$ python -q
>>> import numpy as np
>>> np.set_printoptions(precision=1, suppress=True, linewidth=200)
>>> rng = np.random.default_rng(99)
>>> theta = rng.uniform(0, 2 * np.pi, 11)
>>> q, _ = np.linalg.qr(np.array([[-0.2, -1.8], [-0.9, 0.0], [1.6, -0.7], [-0.9, -0.8]]))
>>> A = 3 * np.c_[np.cos(theta), np.sin(theta)] @ q.T
>>> print(A)
[[ 0.2  1.3 -2.4  1.3]
 [-0.8  1.2 -2.5  0.7]
 [ 0.1  1.3 -2.4  1.2]
 [-0.7 -1.3  2.1 -1.5]
 [-1.5  1.  -2.4  0.2]
 [-0.8  1.2 -2.5  0.7]
 [ 2.6  0.3  0.4  1.4]
 [-0.6  1.2 -2.5  0.8]
 [ 0.8  1.3 -2.1  1.5]
 [-1.4  1.  -2.4  0.3]
 [-1.4 -1.2  1.7 -1.7]]
>>> # rows and columns are dependent
>>> dist = np.linalg.norm(A[:, None] - A[None], axis=-1)
>>> print(np.linalg.norm(A - A.mean(axis=0), axis=1))
[1.5 1.4 1.5 4.5 1.6 1.4 3.6 1.4 1.8 1.6 4.3]
>>> print(dist.mean(axis=1).argmax())
3
>>> left, sigma, vt = np.linalg.svd(A)
>>> print(sigma.round(1) + 0)
[8.9 4.5 0.  0. ]
>>> B = left[:, :2] @ np.diag(sigma[:2]) @ vt[:2]
>>> print(round(float(np.linalg.norm(A - B) / np.linalg.norm(A)), 1))
0.0
>>> print(B)
[[ 0.2  1.3 -2.4  1.3]
 [-0.8  1.2 -2.5  0.7]
 [ 0.1  1.3 -2.4  1.2]
 [-0.7 -1.3  2.1 -1.5]
 [-1.5  1.  -2.4  0.2]
 [-0.8  1.2 -2.5  0.7]
 [ 2.6  0.3  0.4  1.4]
 [-0.6  1.2 -2.5  0.8]
 [ 0.8  1.3 -2.1  1.5]
 [-1.4  1.  -2.4  0.3]
 [-1.4 -1.2  1.7 -1.7]]
>>> print(round(float(np.abs(A - B).max()), 1))
0.0
>>> cen = A - A.mean(axis=1)
Traceback (most recent call last):
  File "<python-input-17>", line 1, in <module>
    cen = A - A.mean(axis=1)
          ~~^~~~~~~~~~~~~~~~
ValueError: operands could not be broadcast together with shapes (11,4) (11,) 
>>> cen = A - A.mean(axis=0)
>>> left, sigma, vt = np.linalg.svd(cen, full_matrices=False)
>>> print(np.searchsorted(np.cumsum(sigma ** 2) / (sigma ** 2).sum(), 0.9) + 1)
2
>>> print(np.round(cen.mean(axis=0), 1) + 0)
[0. 0. 0. 0.]
>>> print(np.linalg.matrix_rank(cen))
2
>>> print(np.abs(vt[0]).argmax())
2
>>> B = np.array([[1, 1, 2], [2, 3, 3], [3, 2, 2], [2, 0, 3]])
>>> print(np.linalg.matrix_rank(A @ B))
2
>>> print(np.linalg.matrix_rank(np.vstack([A, B.T])))
4
>>> print(np.einsum("ij->j", A))
[ -3.5   7.3 -15.    5.1]
>>> print(np.einsum("ij,ij->i", A, A))
[9. 9. 9. 9. 9. 9. 9. 9. 9. 9. 9.]
>>> print(np.vstack([A, B.T]).shape)
(14, 4)
>>> X = rng.normal(size=(23, 4)) + 3 * np.array([9, 4, 5, 2])
>>> print(X)
[[28.2 12.9 15.3  6.3]
 [27.9 11.1 15.   6.4]
 [26.5 12.7 14.6  6.7]
 [27.1 12.5 13.5  5.1]
 [28.3 12.2 14.9  7. ]
 [27.8 12.  14.4  8. ]
 [27.7 10.4 15.8  6.8]
 [27.8 11.6 16.5  5.3]
 [28.2 12.3 16.7  5.6]
 [27.7 12.8 14.7  6. ]
 [26.6 12.5 15.7  5.7]
 [27.3 11.4 14.5  4.1]
 [25.8 11.3 15.1  7.5]
 [27.3 12.1 15.3  4.6]
 [27.  11.1 14.4  8. ]
 [28.8 13.  15.5  6.5]
 [26.  10.7 15.3  5.6]
 [26.2 11.9 14.9  6.2]
 [26.3 12.  13.8  7.2]
 [28.5 10.9 15.4  5.8]
 [27.1 12.1 16.2  6.6]
 [26.1 12.1 15.   5.2]
 [27.2 12.  16.4  5.8]]
>>> C2 = np.cov(X, rowvar=False)
>>> print(np.linalg.eigvalsh(C2)[::-1])
[1.1 0.8 0.6 0.4]
>>> print(np.argsort(-X.std(axis=0).round(6), kind="stable"))
[3 0 2 1]
>>> print(np.round(np.corrcoef(X[:, 1], X[:, 3])[0, 1], 1))
-0.1
>>> print(np.polyfit(X[:, 1], X[:, 3], 1))
[-0.1  7.4]
>>> print(np.round(np.corrcoef(X.T), 1) + 0)
[[ 1.   0.2  0.3  0. ]
 [ 0.2  1.  -0.1 -0.1]
 [ 0.3 -0.1  1.  -0.2]
 [ 0.  -0.1 -0.2  1. ]]
